% python3 -q
>>> import numpy as np
>>> import numpy.linalg as la
>>> np.set_printoptions(suppress=True, linewidth=160)
>>> K = -1 * np.eye(3) + np.ones((3, 3))
>>> K
array([[0., 1., 1.],
       [1., 0., 1.],
       [1., 1., 0.]])
>>> [round(float(la.det(K[:i, :i])), 2) + 0 for i in range(1, 4)]
[0.0, -1.0, 2.0]
>>> evals, evecs = la.eig(K)
>>> np.round(np.sort(la.eigvals(K @ K)), 1)
array([1., 1., 4.])
>>> np.round(K @ evecs[:, 0] - evals[0] * evecs[:, 0], 1) + 0
array([0., 0., 0.])
>>> round(np.prod(evals), 1)
np.float64(2.0)
>>> np.round(np.sort(la.eigvals(la.inv(K))), 1)
array([-1. , -1. ,  0.5])
>>> evals, evecs = la.eigh(K)
>>> x0 = np.array([-3, -2, 0])
>>> np.round(evecs * np.abs(evals) @ evecs.T, 1)
array([[1.3, 0.3, 0.3],
       [0.3, 1.3, 0.3],
       [0.3, 0.3, 1.3]])
>>> np.abs(K).sum(axis=1).max(), round(np.abs(evals).max(), 1)
(np.float64(2.0), np.float64(2.0))
>>> (np.sign(evecs[:, -1].round(6)) == np.sign(evecs[0, -1].round(6))).astype(int)
array([1, 1, 1])
>>> np.round(evecs * np.maximum(evals, 0) @ evecs.T, 1)
array([[0.7, 0.7, 0.7],
       [0.7, 0.7, 0.7],
       [0.7, 0.7, 0.7]])
>>> np.round(la.eigvalsh(K[1:, 1:]), 1)
array([-1.,  1.])
>>> blk = np.stack([K, -1 * K, K[::-1]])
>>> la.matrix_rank(blk)
array([3, 3, 3])
>>> blk.sum(axis=0)
array([[1., 1., 0.],
       [1., 0., 1.],
       [0., 1., 1.]])
>>> np.round(la.norm(blk, axis=(1, 2)), 1)
array([2.4, 2.4, 2.4])
>>> blk.shape
(3, 3, 3)
>>> la.matrix_rank(blk.reshape(3, -1))
np.int64(2)
>>> B = np.array([[1, 2, 1], [1, 2, 2]])
>>> cent = np.kron(B, K)
>>> cent
array([[0., 1., 1., 0., 2., 2., 0., 1., 1.],
       [1., 0., 1., 2., 0., 2., 1., 0., 1.],
       [1., 1., 0., 2., 2., 0., 1., 1., 0.],
       [0., 1., 1., 0., 2., 2., 0., 2., 2.],
       [1., 0., 1., 2., 0., 2., 2., 0., 2.],
       [1., 1., 0., 2., 2., 0., 2., 2., 0.]])
>>> X = np.loadtxt("a.csv", delimiter=",")
>>> X.round(1)
array([[0.3, 0.3, 0.3],
       [0.3, 0.3, 0.3],
       [0.3, 0.3, 0.3]])
>>> X @ np.ones(3)
array([1., 1., 1.])
>>> np.round(np.sort(np.abs(la.eigvals(X)))[::-1], 1) + 0
array([1., 0., 0.])
>>> np.round(la.matrix_power(X, 100), 1)
array([[0.3, 0.3, 0.3],
       [0.3, 0.3, 0.3],
       [0.3, 0.3, 0.3]])
>>> p = np.eye(3)[0]
>>> for _ in range(4):
...     p = p @ X
...     print(p.round(1))
... 
[0.3 0.3 0.3]
[0.3 0.3 0.3]
[0.3 0.3 0.3]
[0.3 0.3 0.3]
